% python3 -q
>>> import numpy as np
>>> np.set_printoptions(precision=3, suppress=True, linewidth=140, legacy="1.25")
>>> tidy = lambda a: np.round(a, 3) + 0
>>> K = np.load("block18.npy")
>>> K
array([[7, 0, 0, 0],
       [0, 0, 0, 0],
       [0, 9, 0, 0],
       [0, 0, 5, 0]])
>>> # triangular, det is the product of the diagonal
>>> rng = np.random.default_rng(471)
>>> z = rng.permutation(4)
>>> z
array([1, 2, 0, 3])
>>> Y = K[z][:, z]
>>> np.diag(Y)
array([0, 0, 7, 0])
>>> tidy(np.sort(np.abs(np.linalg.eigvals(Y))))
array([0., 0., 0., 7.])
>>> r = np.linalg.matrix_rank(K)
>>> r
3
>>> null = np.linalg.svd(K)[2][r:].T
>>> np.linalg.matrix_rank(K.T @ K), np.linalg.matrix_rank(K @ K.T)
(3, 3)
>>> [int(np.linalg.matrix_rank(K[:, :j + 1])) for j in range(4)]
[1, 2, 3, 3]
>>> null.shape
(4, 1)
>>> [int(np.linalg.matrix_rank(np.delete(K, i, axis=0))) for i in range(4)]
[2, 3, 2, 2]
>>> left, sv, vt = np.linalg.svd(K)
>>> np.argmax(sv[:-1] / (sv[1:] + 1e-6)) + 1
3
>>> Y = left[:, :3] @ np.diag(sv[:3]) @ vt[:3]
>>> np.linalg.matrix_rank(K, rtol=0.05)
3
>>> tidy(np.linalg.norm(K - Y, 2)), sv[3]
(0.0, 0.0)
>>> tidy(np.trace(np.linalg.pinv(K) @ K))
3.0
>>> np.linalg.lstsq(K[:-1].T, K[-1])[2]
2
>>> tidy(K @ np.linalg.pinv(K) @ K)
array([[7., 0., 0., 0.],
       [0., 0., 0., 0.],
       [0., 9., 0., 0.],
       [0., 0., 5., 0.]])
>>> np.unique(K.round(6), axis=0).shape
(4, 4)
>>> m1 = np.array([[0, -2, 1], [2, 0, -1], [-1, 1, 0]])
>>> tidy(np.trace(np.linalg.pinv(m1) @ m1))
2.0
>>> np.unique(m1.round(6), axis=0).shape
(3, 3)
>>> tidy(m1 @ np.linalg.pinv(m1) @ m1)
array([[ 0., -2.,  1.],
       [ 2.,  0., -1.],
       [-1.,  1.,  0.]])
>>> mat = np.loadtxt("test2.csv", delimiter=",")
>>> mat
array([[5., 5., 0., 2., 4., 0.],
       [4., 5., 0., 2., 2., 0.],
       [0., 0., 1., 0., 0., 4.],
       [2., 1., 0., 2., 3., 0.],
       [0., 0., 0., 5., 1., 0.],
       [0., 0., 5., 0., 0., 4.]])
>>> x = np.array([0, 3, 3, -2, 2, 3])
>>> a = np.maximum(mat @ x, 0)
>>> mat * (a > 1e-9)[:, None]
array([[5., 5., 0., 2., 4., 0.],
       [4., 5., 0., 2., 2., 0.],
       [0., 0., 1., 0., 0., 4.],
       [2., 1., 0., 2., 3., 0.],
       [0., 0., 0., 0., 0., 0.],
       [0., 0., 5., 0., 0., 4.]])
>>> np.flatnonzero(a > 1e-9)
array([0, 1, 2, 3, 5])
>>> np.maximum(mat @ x, 0) - np.maximum(-mat @ x, 0)
array([19., 15., 15.,  5., -8., 27.])
